>>> import numpy as np
>>> np.set_printoptions(suppress=True, linewidth=140)
>>> F = np.load("block3.npy")
>>> print(F)
[[1.  0.5 0.2 0.1 0.1]
 [0.5 1.  0.5 0.2 0.1]
 [0.2 0.5 1.  0.5 0.2]
 [0.1 0.2 0.5 1.  0.5]
 [0.1 0.1 0.2 0.5 1. ]]
>>> # symmetric, so the eigenvalues are real
>>> ev, evecs = np.linalg.eig(F)
>>> print(np.round(np.prod(ev), 1))
0.3
>>> print(ev.round(1))
[2.2 1.3 0.8 0.4 0.3]
>>> print(np.round(np.sort(np.linalg.eigvals(F.T)), 1))
[0.3 0.4 0.8 1.3 2.2]
>>> other = np.array([[2, -2], [-1, 3], [3, -2], [-2, -1], [2, -2]])
>>> print(np.round(other.T @ F.T, 1))
[[ 2.1  1.3  2.3  0.5  1.7]
 [-1.2  0.6 -1.8 -2.6 -2.8]]
>>> print(np.vstack([F, other.T]).shape)
(7, 5)
>>> print(np.round(np.einsum("ik,kj->ij", F, other), 1))
[[ 2.1 -1.2]
 [ 1.3  0.6]
 [ 2.3 -1.8]
 [ 0.5 -2.6]
 [ 1.7 -2.8]]
>>> print(np.round(np.einsum("ij,ij->i", F, F), 1))
[1.3 1.6 1.6 1.6 1.3]
>>> print(np.round(np.einsum("ij->j", F), 1))
[1.9 2.3 2.4 2.3 1.9]
>>> print(np.round(np.einsum("ik,kj->ji", F, other), 1))
[[ 2.1  1.3  2.3  0.5  1.7]
 [-1.2  0.6 -1.8 -2.6 -2.8]]
>>> rng = np.random.default_rng(652)
>>> lab = rng.permutation(5)
>>> print(lab)
[0 4 1 2 3]
>>> other = F[lab][:, lab]
>>> print(np.allclose(other, F))
False
>>> print(round(float(np.linalg.det(other)), 1), round(np.linalg.det(F[lab]), 1))
0.3 -0.3
>>> feats = np.load("a.npy")
>>> print(feats.round(1))
[[ 1.   0.   0.   0.   0.   0.   0.   0.   0.   0.   0.   0. ]
 [ 0.   1.   0.   0.   0.   0.   0.   0.   0.   0.   0.   0. ]
 [ 0.   0.   1.   0.   0.   0.   0.   0.   0.   0.   0.   0. ]
 [ 0.   0.   0.   1.   0.   0.   0.   0.   0.   0.   0.   0. ]
 [ 0.   0.   0.   0.   1.   0.   0.   0.   0.   0.   0.   0. ]
 [ 0.   0.   0.   0.   0.   1.   0.   0.   0.   0.   0.   0. ]
 [ 0.   0.   0.   0.   0.   0.   1.   0.   0.   0.   0.   0. ]
 [ 0.   0.   0.   0.   0.   0.   0.   1.   0.   0.   0.   0. ]
 [ 0.   0.   0.   0.   0.   0.   0.   0.   0.7  0.  -0.7  0. ]
 [ 0.   0.   0.   0.   0.   0.   0.   0.   0.   1.   0.   0. ]
 [ 0.   0.   0.   0.   0.   0.   0.   0.   0.7  0.   0.7  0. ]
 [ 0.   0.   0.   0.   0.   0.   0.   0.   0.   0.   0.   1. ]]
>>> print(round(np.linalg.norm(feats) ** 2 / np.linalg.norm(feats, 2) ** 2, 1))
12.0
>>> print(np.round(np.linalg.norm(feats[9], 1), 1), np.round(np.linalg.norm(feats[9], np.inf), 1))
1.0 1.0
>>> print(round(np.linalg.norm(feats[9] - feats[0]), 1))
1.4
>>> K = np.loadtxt("data.csv", delimiter=",")
>>> print(K)
[[ 1.  0.  0.  0.  0.  0.  0. -2.  2.  0.  0.  0.  1.]
 [ 0.  0.  2.  0.  0.  0.  0.  2.  1.  0.  0.  0.  1.]
 [-2.  2. -1.  0.  0.  0.  0.  0. -2.  0.  0.  0.  0.]
 [ 0.  0.  0. -2. -1.  2.  0.  0.  0. -2. -2. -2.  0.]
 [ 0.  0.  0.  2.  2. -1. -1.  0.  0.  2.  2. -1.  0.]
 [ 0.  0.  0.  1.  2. -1. -2.  0.  0.  2.  2.  2.  0.]
 [ 0.  0.  0.  2.  2.  0. -2.  0.  0.  0. -2. -2.  0.]
 [ 1.  1.  1.  0.  0.  0.  0.  2.  0.  0.  0.  0.  1.]
 [-2.  1.  2.  0.  0.  0.  0.  1. -2.  0.  0.  0. -2.]
 [ 0.  0.  0.  2. -1.  2. -2.  0.  0.  2.  1. -2.  0.]
 [ 0.  0.  0.  0.  0.  2. -2.  0.  0.  1. -2.  0.  0.]
 [ 0.  0.  0. -1. -1. -1.  1.  0.  0.  2.  0.  0.  0.]
 [-2.  1.  0.  0.  0.  0.  0. -1.  1.  0.  0.  0.  0.]]
>>> # 2 blocks once reordered
>>> lab = rng.permutation(13)
>>> other = K[:, lab] * rng.choice([-1, 1], 13)
>>> print(other)
[[ 0.  0.  0. -0.  0.  2. -1.  2.  0.  0. -1.  0. -0.]
 [ 0.  0.  0. -0.  0.  1. -0. -2.  0.  2. -1.  0. -0.]
 [ 0.  0.  0. -2.  0. -2.  2. -0.  0. -1. -0.  0. -0.]
 [ 2. -2.  0. -0. -2.  0. -0. -0. -2.  0. -0. -2.  1.]
 [-1.  2. -1. -0. -1.  0. -0. -0.  2.  0. -0.  2. -2.]
 [-1.  2. -2. -0.  2.  0. -0. -0.  2.  0. -0.  1. -2.]
 [ 0.  0. -2. -0. -2.  0. -0. -0. -2.  0. -0.  2. -2.]
 [ 0.  0.  0. -1.  0.  0. -1. -2.  0.  1. -1.  0. -0.]
 [ 0.  0.  0. -1.  0. -2.  2. -1.  0.  2.  2.  0. -0.]
 [ 2.  2. -2. -0. -2.  0. -0. -0.  1.  0. -0.  2.  1.]
 [ 2.  1. -2. -0.  0.  0. -0. -0. -2.  0. -0.  0. -0.]
 [-1.  2.  1. -0.  0.  0. -0. -0.  0.  0. -0. -1.  1.]
 [ 0.  0.  0. -1.  0.  1.  2.  1.  0.  0. -0.  0. -0.]]
>>> left, _, vt = np.linalg.svd(K.T @ other)
>>> print(lab)
[ 5  9  6  1 11  8  0  7 10  2 12  3  4]
